$ python3 -q
>>> import numpy as np
>>> from numpy import linalg as LA
>>> np.set_printoptions(suppress=True, linewidth=140)
>>> A = np.array([[0.0, -1.0, -2.0, -1.0],
...     [-1.0, 0.0, 0.0, 0.0],
...     [-2.0, 0.0, 0.0, 0.0],
...     [-1.0, 0.0, 0.0, 0.0]])
>>> A
array([[ 0., -1., -2., -1.],
       [-1.,  0.,  0.,  0.],
       [-2.,  0.,  0.,  0.],
       [-1.,  0.,  0.,  0.]])
>>> LA.matrix_rank(A, rtol=0.1)
np.int64(2)
>>> LA.cond(A) > 100
np.True_
>>> rank = LA.matrix_rank(A)
>>> rank
np.int64(2)
>>> ns = LA.svd(A)[2][rank:].T
>>> [int(LA.matrix_rank(A[:i])) for i in range(1, len(A) + 1)]
[1, 2, 2, 2]
>>> np.round(A @ ns, 2) + 0
array([[0., 0.],
       [0., 0.],
       [0., 0.],
       [0., 0.]])
>>> print(np.allclose(A @ ns, 0))
True
>>> LA.matrix_rank(A.T @ A), LA.matrix_rank(A @ A.T)
(np.int64(2), np.int64(2))
>>> proj = np.triu(np.array([[-1, 1, 1, -2], [1, -3, -3, -1], [0, -2, 2, 2], [3, 1, 3, 3]]), 1) + np.eye(4)
>>> B = proj @ A @ LA.inv(proj)
>>> print(np.trace(B), np.trace(A))
0.0 0.0
>>> B
array([[ -1.,   0.,  -1.,  -1.],
       [  6.,  -6., -24.,  54.],
       [ -4.,   4.,  16., -36.],
       [ -1.,   1.,   4.,  -9.]])
>>> round(float(LA.det(2 * B)), 2), np.round(LA.det(B), 2)
(0.0, np.float64(0.0))
>>> np.einsum("ij,ji->", B, B)
np.float64(12.0)
>>> np.round(np.poly(B), 2) + 0
array([ 1.,  0., -6.,  0.,  0.])
>>> np.kron(np.eye(2, dtype=int), B)
array([[ -1.,   0.,  -1.,  -1.,  -0.,   0.,  -0.,  -0.],
       [  6.,  -6., -24.,  54.,   0.,  -0.,  -0.,   0.],
       [ -4.,   4.,  16., -36.,  -0.,   0.,   0.,  -0.],
       [ -1.,   1.,   4.,  -9.,  -0.,   0.,   0.,  -0.],
       [ -0.,   0.,  -0.,  -0.,  -1.,   0.,  -1.,  -1.],
       [  0.,  -0.,  -0.,   0.,   6.,  -6., -24.,  54.],
       [ -0.,   0.,   0.,  -0.,  -4.,   4.,  16., -36.],
       [ -0.,   0.,   0.,  -0.,  -1.,   1.,   4.,  -9.]])
>>> np.round(LA.det(B[::-1]), 2)
np.float64(0.0)
>>> U, sigma, Vh = LA.svd(A)
>>> np.argmax(sigma[:-1] / (sigma[1:] + 1e-6)) + 1
np.int64(2)
>>> B = U[:, :2] @ np.diag(sigma[:2]) @ Vh[:2]
>>> round(LA.norm(A - B, 2), 2), round(float(sigma[2]), 2)
(np.float64(0.0), 0.0)
>>> LA.matrix_rank(A, rtol=0.05)
np.int64(2)
>>> print(B.round(2) + 0)
[[ 0. -1. -2. -1.]
 [-1.  0.  0.  0.]
 [-2.  0.  0.  0.]
 [-1.  0.  0.  0.]]
>>> m1 = np.array([[-2, -1, 1], [3, -2, 3], [-3, 3, 1]])
>>> print(np.round(LA.norm(A, 2), 2))
2.45
>>> A[3] @ A[2]
np.float64(2.0)
>>> round(float(LA.norm(A, 1)), 2), round(LA.norm(A, np.inf), 2)
(4.0, np.float64(4.0))
>>> np.round(LA.norm(A, axis=0), 2)
array([2.45, 1.  , 2.  , 1.  ])
>>> np.round(LA.norm(A, axis=1), 2)
array([2.45, 1.  , 2.  , 1.  ])
>>> round(float(LA.norm(A[3] - A[2])), 2)
1.0
